$ python3 -q
>>> import numpy as np
>>> np.set_printoptions(precision=2, suppress=True, linewidth=140)
>>> def tidy(a):
...     return np.round(a, 2) + 0
... 
>>> other = np.array([[-2, -2, 2]])
>>> data = other.T @ other
>>> data
array([[ 4,  4, -4],
       [ 4,  4, -4],
       [-4, -4,  4]])
>>> # rows 0 and 1 are equal
>>> w, V = np.linalg.eigh(data)
>>> x0 = np.array([1, 3, 1])
>>> tidy(x0 @ data @ x0 / (x0 @ x0)), tidy(w[0]), tidy(w[-1])
(np.float64(3.27), np.float64(0.0), np.float64(12.0))
>>> x0 @ data @ x0
np.int64(36)
>>> Uu, sig, VT = np.linalg.svd(data)
>>> V = VT[:(sig > 1e-8).sum()]
>>> rng = np.random.default_rng(6384)
>>> x0 = data[0] + -2 * data[1] + rng.integers(2) * np.eye(3)[0]
>>> x0
array([-3., -4.,  4.])
>>> np.allclose(V.T @ V @ x0, x0)
False
>>> np.linalg.matrix_rank(np.vstack([data, x0]))
np.int64(2)
>>> tidy(V.T @ V)
array([[ 0.33,  0.33, -0.33],
       [ 0.33,  0.33, -0.33],
       [-0.33, -0.33,  0.33]])
>>> M = np.load("sample15.npy")
>>> tidy(M)
array([[0.29, 0.29, 0.29, 0.14],
       [0.25, 0.5 , 0.25, 0.  ],
       [0.29, 0.14, 0.43, 0.14],
       [0.25, 0.  , 0.25, 0.5 ]])
>>> w, V = np.linalg.eig(M)
>>> tidy(M @ V[:, 0] - w[0] * V[:, 0])
array([0., 0., 0., 0.])
>>> tidy(np.sort(np.linalg.eigvals(M @ M)))
array([0.  , 0.03, 0.25, 1.  ])
>>> tidy(np.linalg.det(2 * M)), tidy(np.linalg.det(M))
(np.float64(0.04), np.float64(0.0))
>>> tidy(np.linalg.eigvals(M).sum().real)
np.float64(1.71)
>>> tidy(np.linalg.eigvals(M))
array([1.  , 0.03, 0.19, 0.5 ])
>>> tidy(np.einsum("ii->", M))
np.float64(1.71)
>>> x0 = np.array([1, 2, 0, 2])
>>> rhs = M @ x0
>>> b, lr = np.zeros(4), 1 / np.linalg.norm(M, 2) ** 2
>>> for i in range(20):
...     b -= lr * M.T @ (M @ b - rhs)
...     if i % 5 == 0: print(i, round(np.linalg.norm(M @ b - rhs), 2))
... 
0 0.38
5 0.31
10 0.26
15 0.22
>>> tidy(b)
array([1.11, 1.48, 0.63, 1.47])
>>> np.count_nonzero(M)
np.int64(14)
>>> tidy(np.diff(M, axis=0))
array([[-0.04,  0.21, -0.04, -0.14],
       [ 0.04, -0.36,  0.18,  0.14],
       [-0.04, -0.14, -0.18,  0.36]])
>>> tidy(M.sum(axis=0))
array([1.07, 0.93, 1.21, 0.79])
>>> np.linalg.rank(M)
Traceback (most recent call last):
  File "<python-input-36>", line 1, in <module>
    np.linalg.rank(M)
    ^^^^^^^^^^^^^^
AttributeError: module 'numpy.linalg' has no attribute 'rank'
>>> np.zeros(4, 4)
Traceback (most recent call last):
  File "<python-input-37>", line 1, in <module>
    np.zeros(4, 4)
    ~~~~~~~~^^^^^^
TypeError: Cannot interpret '4' as a data type
>>> M.sum(axis=1)
array([1., 1., 1., 1.])
>>> np.linalg.matrix_rank(M)
np.int64(4)
>>> np.abs(M).max()
np.float64(0.5)
>>> M[4]
Traceback (most recent call last):
  File "<python-input-41>", line 1, in <module>
    M[4]
    ~^^^
IndexError: index 4 is out of bounds for axis 0 with size 4
>>> tidy(M.mean(axis=0))
array([0.27, 0.23, 0.3 , 0.2 ])
>>> tidy(np.linalg.norm(M))
np.float64(1.15)
>>> F = np.load("data.npy")
>>> F
array([[-2.38,  1.58,  0.92],
       [ 0.99, -1.3 , -2.51],
       [-0.8 ,  1.88, -2.2 ],
       [-1.79, -1.44, -1.93],
       [ 1.83,  2.21,  0.89],
       [ 1.13,  1.93, -2.  ],
       [-1.08, -2.8 ,  0.01],
       [ 3.  ,  0.06, -0.16],
       [-2.89,  0.75,  0.27],
       [-1.6 ,  2.27, -1.15],
       [ 2.32,  0.48,  1.84],
       [-0.09,  2.82, -1.02],
       [-0.59, -2.92, -0.32],
       [ 2.63, -0.04, -1.44],
       [ 1.97, -2.17,  0.65],
       [-2.07, -2.  ,  0.85],
       [-1.14,  0.97, -2.6 ],
       [ 1.49,  2.6 ,  0.14],
       [-1.94,  2.17,  0.74]])
>>> other = np.c_[F[:, :1] @ np.array([[2]]), np.array([0, -1, 1, 0, -1, -1, 1, -1, 3, 3, 3, 2, -1, 1, 2, 2, 0, 3, 2])]
>>> other
array([[-4.76,  0.  ],
       [ 1.98, -1.  ],
       [-1.6 ,  1.  ],
       [-3.58,  0.  ],
       [ 3.66, -1.  ],
       [ 2.26, -1.  ],
       [-2.16,  1.  ],
       [ 6.  , -1.  ],
       [-5.78,  3.  ],
       [-3.2 ,  3.  ],
       [ 4.64,  3.  ],
       [-0.18,  2.  ],
       [-1.18, -1.  ],
       [ 5.26,  1.  ],
       [ 3.94,  2.  ],
       [-4.14,  2.  ],
       [-2.28,  0.  ],
       [ 2.98,  3.  ],
       [-3.88,  2.  ]])
>>> np.linalg.matrix_rank(other)
np.int64(2)
>>> tidy(np.linalg.lstsq(F, other[:, 0])[0])
array([2., 0., 0.])
>>> np.linalg.matrix_rank(np.c_[F, other])
np.int64(4)
>>> t3 = np.stack([F, 3 * F, F[::-1]])
>>> t3.shape
(3, 19, 3)
>>> np.linalg.matrix_rank(t3)
array([3, 3, 3])
>>> x0 = np.array([1, 1, 1])
>>> h = np.maximum(F @ x0, 0)
>>> tidy(np.maximum(F @ (3 * x0), 0))
array([ 0.36,  0.  ,  0.  ,  0.  , 14.79,  3.18,  0.  ,  8.7 ,  0.  ,  0.  , 13.92,  5.13,  0.  ,  3.45,  1.35,  0.  ,  0.  , 12.69,  2.91])
>>> W0, _ = np.linalg.qr(np.array([[1.5, 1.3], [0.8, 0.3]]))
>>> tidy(W0)
array([[-0.88, -0.47],
       [-0.47,  0.88]])
>>> [round(float(x), 2) for x in np.linalg.svd(data, compute_uv=False)[:3]]
[12.0, 0.0, 0.0]
>>> np.linalg.matrix_rank(data, rtol=0.1)
np.int64(1)
>>> w, V = np.linalg.eigh(W0)
>>> x0 = np.array([0, -3])
>>> tidy(x0 @ W0 @ x0)
np.float64(7.94)
>>> tidy(np.abs(W0).sum(axis=1).max()), tidy(np.abs(w).max())
(np.float64(1.35), np.float64(1.0))
>>> (np.sign(V[:, -1].round(6)) == np.sign(V[0, -1].round(6))).astype(int)
array([1, 0])
>>> tidy(np.linalg.eigvalsh(W0[1:, 1:]))
array([0.88])
>>> tidy(V * np.maximum(w, 0) @ V.T)
array([[ 0.06, -0.24],
       [-0.24,  0.94]])
>>> tidy(x0 @ W0 @ x0 / (x0 @ x0)), w[0], tidy(w[-1])
(np.float64(0.88), np.float64(-1.0), np.float64(1.0))
>>> x0 = np.array([-1, 1])
>>> tidy(np.linalg.norm(x0)), tidy(np.linalg.norm(W0 @ x0))
(np.float64(1.41), np.float64(1.41))
>>> tidy(np.abs(np.linalg.eigvals(W0)))
array([1., 1.])
>>> 2 - np.linalg.matrix_rank(W0 - np.eye(2), tol=1e-8)
np.int64(1)
>>> tidy(np.linalg.inv(W0))
array([[-0.88, -0.47],
       [-0.47,  0.88]])
>>> tidy(np.sort(np.abs(np.degrees(np.angle(np.linalg.eigvals(W0))))))
array([  0., 180.])
>>> tidy(np.linalg.det(W0))
np.float64(-1.0)
>>> mat = np.load("a.npy")
>>> mat
array([[1., 5., 0.],
       [5., 1., 5.],
       [0., 5., 1.]])
>>> # equal to its transpose
>>> other = mat / np.sqrt((mat ** 2).mean(axis=1, keepdims=True))
>>> tidy(np.linalg.norm(other, axis=1))
array([1.73, 1.73, 1.73])
>>> tidy(other[1])
array([1.21, 0.24, 1.21])
>>> tidy(mat - mat.mean(axis=1, keepdims=True))
array([[-1.  ,  3.  , -2.  ],
       [ 1.33, -2.67,  1.33],
       [-2.  ,  3.  , -1.  ]])
>>> J = np.array([[2, 4, 3, 2], [-1, 1, 0, -1], [-1, 1, 0, -1], [0, 2, 1, 0]])
>>> # looks like rank 2
>>> rank = np.linalg.matrix_rank(J)
>>> rank
np.int64(2)
>>> N = np.linalg.svd(J)[2][rank:].T
>>> [int(np.linalg.matrix_rank(J[:, :j + 1])) for j in range(4)]
[1, 2, 2, 2]
>>> [int(np.linalg.matrix_rank(np.delete(J, i, axis=0))) for i in range(4)]
[2, 2, 2, 2]
>>> np.allclose(J @ N, 0)
True
>>> x0 = np.array([5, 9, 5, 9])
>>> h = np.maximum(J @ x0, 0)
>>> np.maximum(J @ x0, 0) - np.maximum(-J @ x0, 0)
array([79, -5, -5, 23])
>>> tidy(np.tanh(J @ x0))
array([ 1., -1., -1.,  1.])
>>> J.T @ h
array([158, 362, 260, 158])
>>> np.maximum(J @ (3 * x0), 0)
array([237,   0,   0,  69])
>>> J * (h > 1e-9)[:, None]
array([[2, 4, 3, 2],
       [0, 0, 0, 0],
       [0, 0, 0, 0],
       [0, 2, 1, 0]])
>>> np.flatnonzero(h > 1e-9)
array([0, 3])
>>> hat = np.triu(np.array([[1, 1, 0, 2], [2, 2, 1, 0], [1, 0, 1, 2], [2, 0, 0, 1]]), 1) + np.eye(4)
>>> other = hat @ J @ np.linalg.inv(hat)
>>> hat @ J - J @ hat
array([[ -1.,   3.,  -2., -11.],
       [ -1.,   2.,  -1.,   1.],
       [  0.,   5.,   1.,   2.],
       [  0.,   0.,  -2.,  -2.]])
>>> Uu, sig, VT = np.linalg.svd(J)
>>> np.argmax(sig[:-1] / (sig[1:] + 1e-6)) + 1
np.int64(2)
>>> other = Uu[:, :2] @ np.diag(sig[:2]) @ VT[:2]
>>> tidy(np.abs(J - other).max())
np.float64(0.0)
>>> np.linalg.matrix_rank(J, rtol=0.05)
np.int64(2)
>>> tidy(np.linalg.norm(J - other, 2)), tidy(sig[2])
(np.float64(0.0), np.float64(0.0))
>>> tidy(np.linalg.norm(J - other) / np.linalg.norm(J))
np.float64(0.0)
>>> X = np.loadtxt("dump.csv", delimiter=",")
>>> tidy(X)
array([[-0.74, -0.16, -0.04,  0.65],
       [ 0.5 , -0.61,  0.43,  0.45],
       [ 0.37, -0.03, -0.85,  0.36],
       [ 0.25,  0.77,  0.29,  0.5 ]])
>>> Uu, sig, VT = np.linalg.svd(data)
>>> tidy(sig)
array([12.,  0.,  0.])
>>> other = Uu[:, :1] @ np.diag(sig[:1]) @ VT[:1]
>>> np.linalg.matrix_rank(other)
np.int64(1)
>>> Q, R = np.linalg.qr(X)
>>> tidy(Q.T @ Q)
array([[1., 0., 0., 0.],
       [0., 1., 0., 0.],
       [0., 0., 1., 0.],
       [0., 0., 0., 1.]])
>>> np.trace(Q @ Q.T)
np.float64(4.0)
>>> K = np.eye(4, dtype=int)[rng.permutation(4)] * np.array([-5, 1, -7, 4])
>>> K
array([[ 0,  0, -7,  0],
       [ 0,  0,  0,  4],
       [-5,  0,  0,  0],
       [ 0,  1,  0,  0]])
>>> Q, R = np.linalg.qr(K)
>>> np.trace(Q @ Q.T)
np.float64(4.0)
>>> Q
array([[ 0.,  0.,  1.,  0.],
       [-0.,  0.,  0., -1.],
       [ 1., -0.,  0.,  0.],
       [-0., -1., -0.,  0.]])
>>> np.abs(np.diag(R))
array([5., 1., 7., 4.])
>>> Q.T @ Q
array([[1., 0., 0., 0.],
       [0., 1., 0., 0.],
       [0., 0., 1., 0.],
       [0., 0., 0., 1.]])
>>> Q, V = np.linalg.qr(K[:, :1])[0], np.linalg.qr(K[:, 1:])[0]
>>> sig = np.linalg.svd(Q.T @ V, compute_uv=False)
>>> (sig > 0.9).sum()
np.int64(0)
>>> np.degrees(np.arccos(sig.clip(0, 1)))
array([90.])
